$ python -q
>>> import numpy as np
>>> import numpy.linalg as la
>>> np.set_printoptions(precision=1, suppress=True, linewidth=120)
>>> A = np.loadtxt("arr.csv", delimiter=",")
>>> print(A)
[[-0.1 -0.4 -0.5 -0.8]
 [-0.2 -0.9  0.2  0.3]
 [-0.5  0.1 -0.7  0.5]
 [-0.8  0.2  0.4 -0.3]]
>>> O = A.astype(float).copy()
>>> for j in range(4):
...     O[:, j] -= O[:, :j] @ (O[:, :j].T @ O[:, j])
...     O[:, j] /= la.norm(O[:, j])
... 
>>> print(np.round(O.T @ A, 1) + 0)
[[1. 0. 0. 0.]
 [0. 1. 0. 0.]
 [0. 0. 1. 0.]
 [0. 0. 0. 1.]]
>>> print(np.round(O.T @ O, 1) + 0)
[[1. 0. 0. 0.]
 [0. 1. 0. 0.]
 [0. 0. 1. 0.]
 [0. 0. 0. 1.]]
>>> print(O)
[[-0.1 -0.4 -0.5 -0.8]
 [-0.2 -0.9  0.2  0.3]
 [-0.5  0.1 -0.7  0.5]
 [-0.8  0.2  0.4 -0.3]]
>>> print(round(la.det(A), 1))
-1.0
>>> print(round(np.abs(la.eigvals(A)).max(), 1))
1.0
>>> rng = np.random.default_rng(261)
>>> labels = rng.permutation(4)
>>> print(labels)
[3 2 0 1]
>>> Y = A[labels][:, labels]
>>> print(np.round(la.det(Y), 1), round(la.det(A[labels]), 1))
-1.0 1.0
>>> print(np.allclose(Y, A))
False
>>> print(np.diag(Y))
[-0.3 -0.7 -0.1 -0.9]
>>> print(round(np.trace(Y), 1))
-2.0
>>> mat = np.array([[-3, -2, -1, -3], [3, -3, -3, -2], [3, -2, 3, -3]])
>>> mat[:, 2] = 2 * mat[:, 1]
>>> print(mat)
[[-3 -2 -4 -3]
 [ 3 -3 -6 -2]
 [ 3 -2 -4 -3]]
>>> Y = np.array([[0, 1], [2, 1]])
>>> basis = np.kron(Y, mat)
>>> print(round(float(la.norm(basis, 2)), 1), round(la.norm(Y, 2) * la.norm(mat, 2), 1))
24.0 24.0
>>> print(basis)
[[  0   0   0   0  -3  -2  -4  -3]
 [  0   0   0   0   3  -3  -6  -2]
 [  0   0   0   0   3  -2  -4  -3]
 [ -6  -4  -8  -6  -3  -2  -4  -3]
 [  6  -6 -12  -4   3  -3  -6  -2]
 [  6  -4  -8  -6   3  -2  -4  -3]]
>>> x0 = np.array([0, 3, 2, 3])
>>> print(np.sign((mat @ x0).round(6)))
[-1 -1 -1]
>>> print((mat * x0).sum(axis=1))
[-23 -27 -23]
>>> print((mat @ x0).argmax())
0
>>> M = np.array([[-2, 6, -2, 6], [-7, -5, -7, -5], [-2, 6, -2, 6], [-7, -5, -7, -5]])
>>> labels = rng.permutation(4)
>>> print(labels)
[0 2 3 1]
>>> Y = M[labels][:, labels]
>>> print(np.diag(Y))
[-2 -2 -5 -5]
>>> print(np.allclose(Y, M))
False
>>> print(np.round(np.sort(np.abs(la.eigvals(Y))), 1) + 0)
[ 0.   0.  14.4 14.4]
>>> print(np.round(la.det(Y), 1), round(float(la.det(M[labels])), 1))
0.0 0.0
>>> print(np.einsum("ij,ji->", M, M))
-220
>>> print(np.einsum("ii->", M))
-14
>>> print(np.round(la.eigvals(M), 1) + 0)
[-7.+12.6j -7.-12.6j  0. +0.j   0. +0.j ]
>>> print(np.round(np.poly(M), 1) + 0)
[  1.  14. 208.   0.   0.]
>>> print(round(float(la.det(M[::-1])), 1))
0.0
>>> f, g = M[1], M[3]
>>> print(f @ g)
148
>>> print(f @ f)
148
>>> pr = (f @ g) / (f @ f) * f
>>> print(np.outer(f, g))
[[49 35 49 35]
 [35 25 35 25]
 [49 35 49 35]
 [35 25 35 25]]
>>> print(g - pr)
[0. 0. 0. 0.]
>>> print(np.round(la.norm(f + g) ** 2 + la.norm(f - g) ** 2, 1))
592.0
>>> print((g - pr) @ f)
0.0
